>>> import numpy as np
>>> np.set_printoptions(precision=2, suppress=True, linewidth=200)
>>> m1 = np.load("arr.npy")
>>> print(m1)
[[0 6 5 9]
 [0 0 3 2]
 [0 0 0 0]
 [0 1 0 4]
 [0 2 5 7]
 [0 0 0 0]
 [0 0 3 5]
 [0 0 5 6]
 [0 2 3 6]
 [0 0 5 3]
 [0 0 1 4]
 [0 0 0 0]
 [0 0 1 0]
 [0 1 2 5]
 [0 0 5 6]
 [0 0 0 0]
 [0 0 4 4]
 [0 0 0 0]
 [0 0 1 4]
 [0 2 3 6]
 [0 4 5 8]
 [0 0 5 4]
 [0 0 1 0]
 [0 0 0 2]
 [0 2 5 7]
 [0 0 0 0]
 [0 3 4 7]
 [0 0 2 0]
 [0 0 1 0]
 [0 0 0 1]
 [0 0 4 5]
 [0 0 5 5]]
>>> rk = np.linalg.matrix_rank(m1)
>>> print(rk)
3
>>> ns = np.linalg.svd(m1)[2][rk:].T
>>> print(np.linalg.matrix_rank(m1.T @ m1), np.linalg.matrix_rank(m1 @ m1.T))
3 3
>>> print(ns @ ns.T)
[[1. 0. 0. 0.]
 [0. 0. 0. 0.]
 [0. 0. 0. 0.]
 [0. 0. 0. 0.]]
>>> print([int(np.linalg.matrix_rank(m1[:i])) for i in range(1, len(m1) + 1)])
[1, 2, 2, 3, 3, 3, 3, 3, 3, 3, 3, 3, 3, 3, 3, 3, 3, 3, 3, 3, 3, 3, 3, 3, 3, 3, 3, 3, 3, 3, 3, 3]
>>> print(ns.shape)
(4, 1)
>>> left, s, Vt = np.linalg.svd(m1, full_matrices=False)
>>> print(np.allclose(left * s @ Vt, m1))
True
>>> print(np.round(left.T @ m1 @ Vt.T, 2) + 0)
[[31.02  0.    0.    0.  ]
 [ 0.    7.25  0.    0.  ]
 [ 0.    0.    4.47  0.  ]
 [ 0.    0.    0.    0.  ]]
>>> print(left.shape, s.shape, Vt.shape)
(32, 4) (4,) (4, 4)
>>> left, s, Vt = np.linalg.svd(m1)
>>> print(np.argmax(s[:-1] / (s[1:] + 1e-6)) + 1)
3
>>> A2 = left[:, :3] @ np.diag(s[:3]) @ Vt[:3]
>>> print(np.linalg.matrix_rank(A2))
3
>>> print(round(float(np.linalg.norm(m1 - A2) / np.linalg.norm(m1)), 2))
0.0
>>> print(np.round(np.abs(m1 - A2).max(), 2))
0.0
>>> print(np.linalg.matrix_rank(m1, rtol=0.05))
3
>>> print(np.linalg.norm(m1, axis=0))
[ 0.    8.89 17.94 25.18]
>>> print(round(np.linalg.norm(m1) ** 2 / np.linalg.norm(m1, 2) ** 2, 2))
1.08
>>> print(np.round(np.linalg.norm(m1, "nuc"), 2))
42.74
>>> vec = np.array([-1, 1, -3, -1])
>>> print(m1 @ np.eye(4)[1])
[6. 0. 0. 1. 2. 0. 0. 0. 2. 0. 0. 0. 0. 1. 0. 0. 0. 0. 0. 2. 4. 0. 0. 0. 2. 0. 3. 0. 0. 0. 0. 0.]
>>> print(np.einsum("ij,j->i", m1, vec))
[-18 -11   0  -3 -20   0 -14 -21 -13 -18  -7   0  -3 -10 -21   0 -16   0  -7 -13 -19 -19  -3  -2 -20   0 -16  -6  -3  -1 -17 -20]
>>> print(np.sign((m1 @ vec).round(6)))
[-1 -1  0 -1 -1  0 -1 -1 -1 -1 -1  0 -1 -1 -1  0 -1  0 -1 -1 -1 -1 -1 -1 -1  0 -1 -1 -1 -1 -1 -1]
>>> print(m1 * vec)
[[  0   6 -15  -9]
 [  0   0  -9  -2]
 [  0   0   0   0]
 [  0   1   0  -4]
 [  0   2 -15  -7]
 [  0   0   0   0]
 [  0   0  -9  -5]
 [  0   0 -15  -6]
 [  0   2  -9  -6]
 [  0   0 -15  -3]
 [  0   0  -3  -4]
 [  0   0   0   0]
 [  0   0  -3   0]
 [  0   1  -6  -5]
 [  0   0 -15  -6]
 [  0   0   0   0]
 [  0   0 -12  -4]
 [  0   0   0   0]
 [  0   0  -3  -4]
 [  0   2  -9  -6]
 [  0   4 -15  -8]
 [  0   0 -15  -4]
 [  0   0  -3   0]
 [  0   0   0  -2]
 [  0   2 -15  -7]
 [  0   0   0   0]
 [  0   3 -12  -7]
 [  0   0  -6   0]
 [  0   0  -3   0]
 [  0   0   0  -1]
 [  0   0 -12  -5]
 [  0   0 -15  -5]]
>>> print((m1 * vec).sum(axis=1))
[-18 -11   0  -3 -20   0 -14 -21 -13 -18  -7   0  -3 -10 -21   0 -16   0  -7 -13 -19 -19  -3  -2 -20   0 -16  -6  -3  -1 -17 -20]
>>> print(m1 @ np.ones(4))
[20.  5.  0.  5. 14.  0.  8. 11. 11.  8.  5.  0.  1.  8. 11.  0.  8.  0.  5. 11. 17.  9.  1.  2. 14.  0. 14.  2.  1.  1.  9. 10.]
